>>> import numpy as np
>>> import numpy.linalg as la
>>> np.set_printoptions(suppress=True, linewidth=120)
>>> F = np.loadtxt("arr.csv", delimiter=",")
>>> F
array([[-19.89,  30.68,  15.35],
       [-17.27,  29.8 ,  16.88],
       [-17.01,  30.16,  13.56],
       [  1.71, -37.06, -18.42],
       [  0.65, -37.82, -19.3 ],
       [-19.43,  31.91,  15.4 ],
       [-18.93,  28.8 ,  14.88],
       [-19.83,  29.61,  17.35],
       [  2.38, -38.85, -19.28],
       [  2.38, -38.11, -17.82],
       [-16.81,  32.57,  16.9 ],
       [  1.93, -37.32, -21.08],
       [  2.45, -38.43, -18.09],
       [  2.38, -36.2 , -19.47],
       [  1.51, -37.8 , -18.18],
       [ -0.33, -36.29, -17.68],
       [-19.34,  29.75,  15.59],
       [-17.05,  30.78,  16.3 ],
       [-20.92,  27.78,  15.83],
       [-17.91,  30.31,  14.8 ],
       [-16.25,  31.43,  15.84],
       [-16.75,  31.3 ,  15.98],
       [  1.46, -37.32, -18.28],
       [-18.12,  29.52,  16.28],
       [-18.23,  29.42,  16.14],
       [  2.65, -38.91, -18.71]])
>>> A2 = np.array([[-5, -1, 5], [0, 1, -4], [4, 0, -5]])
>>> np.round(np.einsum("ij->j", F), 2)
array([-254.57,   39.71,   30.77])
>>> np.vstack([F, A2.T]).shape
(29, 3)
>>> la.matrix_rank(F @ A2)
np.int64(3)
>>> la.matrix_rank(np.vstack([F, A2.T]))
np.int64(3)
>>> data = np.array([[0, 0, 0, -2], [3, 0, 0, 0], [-4, 1, -4, 0]])
>>> data.reshape(-1, 2)
array([[ 0,  0],
       [ 0, -2],
       [ 3,  0],
       [ 0,  0],
       [-4,  1],
       [-4,  0]])
>>> t3 = data.reshape(3, 2, -1)
>>> t3.shape
(3, 2, 2)
>>> print(t3.sum(axis=1))
[[ 0 -2]
 [ 3  0]
 [-8  1]]
>>> data.sum(axis=0)
array([-1,  1, -4, -2])
>>> np.count_nonzero(data)
np.int64(5)
>>> print(np.diff(data, axis=0))
[[ 3  0  0  2]
 [-7  1 -4  0]]
>>> print(np.round(la.norm(data, axis=1), 2))
[2.   3.   5.74]
>>> round(la.norm(data, 1), 2), np.round(la.norm(data, np.inf), 2)
(np.float64(7.0), np.float64(9.0))
>>> round(la.norm(data, "nuc"), 2)
np.float64(10.17)
>>> print(round(la.norm(data, 2), 2))
6.16
>>> J = np.loadtxt("run5.csv", delimiter=",")
>>> J.round(2)
array([[ 0.34,  0.47, -0.04],
       [ 0.47,  0.65, -0.06],
       [-0.04, -0.06,  0.01]])
>>> print(la.cond(J) > 100)
True
>>> print(la.matrix_rank(J, rtol=0.1))
1
>>> rank = la.matrix_rank(J)
>>> rank
np.int64(1)
>>> ns = la.svd(J)[2][rank:].T
>>> la.matrix_rank(J.T @ J), la.matrix_rank(J @ J.T)
(np.int64(1), np.int64(1))
>>> [int(la.matrix_rank(J[:, :j + 1])) for j in range(3)]
[1, 1, 1]
>>> np.round(J @ ns, 2) + 0
array([[0., 0.],
       [0., 0.],
       [0., 0.]])
>>> [int(la.matrix_rank(J[:i])) for i in range(1, len(J) + 1)]
[1, 1, 1]
>>> ns.shape
(3, 2)
>>> np.round(la.eigvals(J), 2) + 0
array([0., 1., 0.])
>>> round(la.det(J[::-1]), 2)
np.float64(0.0)
>>> x0 = np.array([-3, 6, 7])
>>> np.round(np.trace(J), 2)
np.float64(1.0)
>>> np.round(la.eigvalsh(2 * J - np.eye(3)), 2)
array([-1., -1.,  1.])
>>> np.round(J @ x0, 2)
array([ 1.51,  2.07, -0.19])
>>> print(np.round(np.eye(3) - J, 2))
[[ 0.66 -0.47  0.04]
 [-0.47  0.35  0.06]
 [ 0.04  0.06  0.99]]
>>> np.round((x0 - J @ x0) @ (J @ x0), 2)
np.float64(0.0)
>>> print(np.round(J @ J @ x0, 2))
[ 1.51  2.07 -0.19]
>>> np.round(la.norm(J, axis=0), 2)
array([0.59, 0.81, 0.07])
>>> round(float(la.norm(J, 2)), 2)
1.0
>>> print(np.round(la.norm(J, 1), 2), round(la.norm(J, np.inf), 2))
1.18 1.18
>>> print(round(J[2] @ J[1], 2))
-0.06
>>> la.norm(J, axis=1).argmax()
np.int64(1)
>>> X = np.loadtxt("case2.csv", delimiter=",")
>>> X.round(2)
array([[ 0.12,  0.12, -0.3 ],
       [ 0.12,  0.12, -0.3 ],
       [-0.3 , -0.3 ,  0.76]])
>>> rank = la.matrix_rank(X)
>>> rank
np.int64(1)
>>> ns = la.svd(X)[2][rank:].T
>>> ns.shape
(3, 2)
>>> print(la.matrix_rank(X.T @ X), la.matrix_rank(X @ X.T))
1 1
>>> [int(la.matrix_rank(X[:i])) for i in range(1, len(X) + 1)]
[1, 1, 1]
>>> np.round(ns @ ns.T, 2)
array([[ 0.88, -0.12,  0.3 ],
       [-0.12,  0.88,  0.3 ],
       [ 0.3 ,  0.3 ,  0.24]])
>>> np.allclose(X @ ns, 0)
True
>>> u = np.array([5, 5, 0])
>>> np.round(np.array([np.convolve(row, u, "same") for row in X]), 2)
array([[ 1.21, -0.91, -1.52],
       [ 1.21, -0.91, -1.52],
       [-3.03,  2.27,  3.79]])
>>> np.round(np.correlate(X[0], X[2], "full"), 2)
array([ 0.09,  0.06, -0.3 ,  0.06,  0.09])
>>> np.round(J @ J, 2)
array([[ 0.34,  0.47, -0.04],
       [ 0.47,  0.65, -0.06],
       [-0.04, -0.06,  0.01]])
>>> np.allclose(J, J.T)
True
>>> np.round(np.trace(J), 2)
np.float64(1.0)
>>> (J - J.T) / 2
array([[0., 0., 0.],
       [0., 0., 0.],
       [0., 0., 0.]])
>>> Uu, s, VT = la.svd(X)
>>> s.round(2) + 0
array([1., 0., 0.])
>>> np.argmax(s[:-1] / (s[1:] + 1e-6)) + 1
np.int64(1)
>>> A2 = Uu[:, :1] @ np.diag(s[:1]) @ VT[:1]
>>> la.matrix_rank(A2)
np.int64(1)
>>> A2.round(2)
array([[ 0.12,  0.12, -0.3 ],
       [ 0.12,  0.12, -0.3 ],
       [-0.3 , -0.3 ,  0.76]])
>>> round(float(la.norm(X - A2) / la.norm(X)), 2)
0.0
>>> round(float(la.norm(X - A2, 2)), 2), round(s[1], 2)
(0.0, np.float64(0.0))
>>> M = np.load("w.npy")
>>> print(M)
[[ 0.   2.1 -0.3]
 [ 0.3  2.4  0.9]
 [-1.3  0.2 -0.6]
 [ 0.9 -0.1 -1.7]
 [-1.7 -0.5 -0.2]
 [-0.1  0.  -2.2]
 [ 1.6  1.4  0.6]
 [-1.1  0.2 -0.5]
 [ 0.2  0.1  0.5]
 [-1.3  0.5  0.4]
 [-1.4 -0.7 -1. ]
 [-1.   0.2 -1.2]
 [ 0.4  1.   1.1]
 [-0.5 -0.5  0. ]
 [-1.   0.2 -0.7]
 [-1.2  1.6 -1.3]
 [-1.8 -0.8 -0.8]
 [-0.3 -0.4  0.6]
 [ 4.   8.  -4. ]
 [-0.2  1.8  1.8]
 [-0.7 -1.1 -0.9]
 [ 0.  -0.9 -2.1]
 [-0.8  1.9 -1.2]
 [ 1.3 -0.1  0.6]]
>>> x0 = np.array([-7, 6, -2])
>>> y = M @ x0
>>> np.round(la.pinv(M) @ M, 2) + 0
array([[1., 0., 0.],
       [0., 1., 0.],
       [0., 0., 1.]])
>>> np.round(la.lstsq(M, y)[0], 2)
array([-7.,  6., -2.])
>>> rng = np.random.default_rng(7273)
>>> y = y + 0.3 * rng.normal(size=24)
>>> y.round(2)
array([ 12.89,  10.91,  11.08,  -3.57,   8.96,   5.38,  -3.92,  10.51,  -1.7 ,  10.84,   7.49,  10.73,   1.63,   0.02,
         9.88,  20.46,   9.71,  -1.71,  28.62,   7.85,  -0.26,  -1.24,  19.05, -10.74])
>>> c, *_ = la.lstsq(M, y)
>>> print(np.round(M.T @ (y - M @ c), 2) + 0)
[0. 0. 0.]
>>> [round(float(la.norm(la.solve(M.T @ M + lam * np.eye(3), M.T @ y))), 2) for lam in (0, 1, 10, 100)]
[9.35, 8.98, 6.74, 2.37]
>>> Ac = M - M.mean(axis=0)
>>> Uu, s, VT = la.svd(Ac, full_matrices=False)
>>> np.round(VT[0] * np.sign(VT[0, np.abs(VT[0]).argmax()]), 2)
array([ 0.49,  0.83, -0.27])
>>> np.searchsorted(np.cumsum(s ** 2) / (s ** 2).sum(), 0.9) + 1
np.int64(2)
>>> np.abs(VT[0]).argmax()
np.int64(1)
>>> np.abs(Uu[:, 0]).argmax()
np.int64(18)
>>> s.round(2)
array([10.37,  5.61,  3.87])
>>> dist = la.norm(M[:, None] - M[None], axis=-1)
>>> la.matrix_rank(dist ** 2)
np.int64(5)
>>> print(dist.shape)
(24, 24)
>>> dist.mean(axis=1).argmax()
np.int64(18)
>>> dist[:5, :5].round(2)
array([[0.  , 1.27, 2.32, 2.76, 3.11],
       [1.27, 0.  , 3.11, 3.66, 3.69],
       [2.32, 3.11, 0.  , 2.48, 0.9 ],
       [2.76, 3.66, 2.48, 0.  , 3.03],
       [3.11, 3.69, 0.9 , 3.03, 0.  ]])
>>> mat = np.loadtxt("out3.csv", delimiter=",")
>>> print(mat)
[[ -5.1    1.68  -1.75]
 [ -5.53   1.14   1.4 ]
 [  5.03  11.93  -1.32]
 [  2.24   6.87  -1.35]
 [  2.72  19.75   1.2 ]
 [  5.27 -13.77  -1.71]
 [  4.57 -14.24  -5.15]
 [  2.16 -14.92   2.62]
 [ 10.47   0.07   2.99]
 [  5.05  -3.36  -0.48]
 [  8.32 -18.76  -2.57]
 [ -6.1   -1.32   1.07]
 [ -2.69   5.69  -5.02]
 [  8.53 -16.49  -0.87]
 [  7.   -11.61  -1.78]
 [  0.62  -8.66  -0.09]
 [ -6.63 -10.7   -1.09]]
>>> print(round(la.norm(mat), 2))
53.37
>>> la.matrix_rank(mat)
np.int64(3)
>>> arr = np.load("mat.npy")
>>> arr.round(2)
array([[-0.76,  0.51, -0.29, -0.28],
       [ 0.13, -0.45, -0.34, -0.81],
       [ 0.38,  0.24, -0.85,  0.28],
       [-0.51, -0.69, -0.29,  0.42]])
>>> P = np.triu(np.array([[-2, 3, 0, -3], [0, -4, -4, 1], [-2, 0, 1, 0], [-5, 5, 0, 1]]), 1) + np.eye(4)
>>> A2 = P @ arr @ la.inv(P)
>>> round(float(np.trace(A2)), 2), round(np.trace(arr), 2)
(-1.63, np.float64(-1.63))
>>> x0 = np.array([2, 5, 4, 1])
>>> print(np.round(np.abs(la.eigvals(arr)), 2))
[1. 1. 1. 1.]
>>> [p for p in range(1, 25) if np.allclose(la.matrix_power(arr, p), np.eye(4))]
[]
>>> np.round(np.sort(np.abs(np.degrees(np.angle(la.eigvals(arr))))), 2)
array([  0. , 144.8, 144.8, 180. ])
>>> np.round(la.inv(arr), 2)
array([[-0.76,  0.13,  0.38, -0.51],
       [ 0.51, -0.45,  0.24, -0.69],
       [-0.29, -0.34, -0.85, -0.29],
       [-0.28, -0.81,  0.28,  0.42]])
>>> gram = arr.T @ arr
>>> round(np.trace(gram), 2), np.round((arr ** 2).sum(), 2)
(np.float64(4.0), np.float64(4.0))
>>> round(la.det(arr), 2)
np.float64(-1.0)
>>> print(np.round(np.abs(la.eigvals(arr)).max(), 2))
1.0
>>> np.allclose(arr, arr.T)
False
>>> np.round(arr @ arr, 2)
array([[ 0.68, -0.49,  0.37, -0.4 ],
       [ 0.13,  0.75,  0.64, -0.11],
       [-0.72, -0.32,  0.44, -0.42],
       [-0.03, -0.31,  0.51,  0.8 ]])
>>> np.round((arr + arr.T) / 2, 2) + 0
array([[-0.76,  0.32,  0.05, -0.39],
       [ 0.32, -0.45, -0.05, -0.75],
       [ 0.05, -0.05, -0.85,  0.  ],
       [-0.39, -0.75,  0.  ,  0.42]])
>>> W0 = np.array([[-2.0, 0.0, 0.0, 0.0],
...     [0.0, -2.0, -3.0, -3.0],
...     [0.0, -3.0, -2.0, -3.0],
...     [0.0, -3.0, -3.0, -2.0]])
>>> q, evecs = la.qr(W0[:, :2])[0], la.qr(W0[:, 2:])[0]
>>> s = la.svd(q.T @ evecs, compute_uv=False)
>>> np.round(np.degrees(np.arccos(s.clip(0, 1))), 2)
array([15.08, 90.  ])
>>> (s > 0.9).sum()
np.int64(1)
>>> (la.matrix_power((W0 != 0) + (W0.T != 0) + np.eye(4), 4) > 0).astype(int)
array([[1, 0, 0, 0],
       [0, 1, 1, 1],
       [0, 1, 1, 1],
       [0, 1, 1, 1]])
>>> W0 @ W0
array([[ 4.,  0.,  0.,  0.],
       [ 0., 22., 21., 21.],
       [ 0., 21., 22., 21.],
       [ 0., 21., 21., 22.]])
>>> (W0 != 0).astype(int)
array([[1, 0, 0, 0],
       [0, 1, 1, 1],
       [0, 1, 1, 1],
       [0, 1, 1, 1]])
>>> round(la.det(W0), 2)
np.float64(16.0)
>>> [round(float(la.det(W0[:i, :i])), 2) + 0 for i in range(1, 5)]
[-2.0, 4.0, 10.0, 16.0]
>>> print(round(la.eigvalsh(W0).min(), 2))
-8.0
>>> np.all(la.eigvalsh(W0) > 0)
np.False_
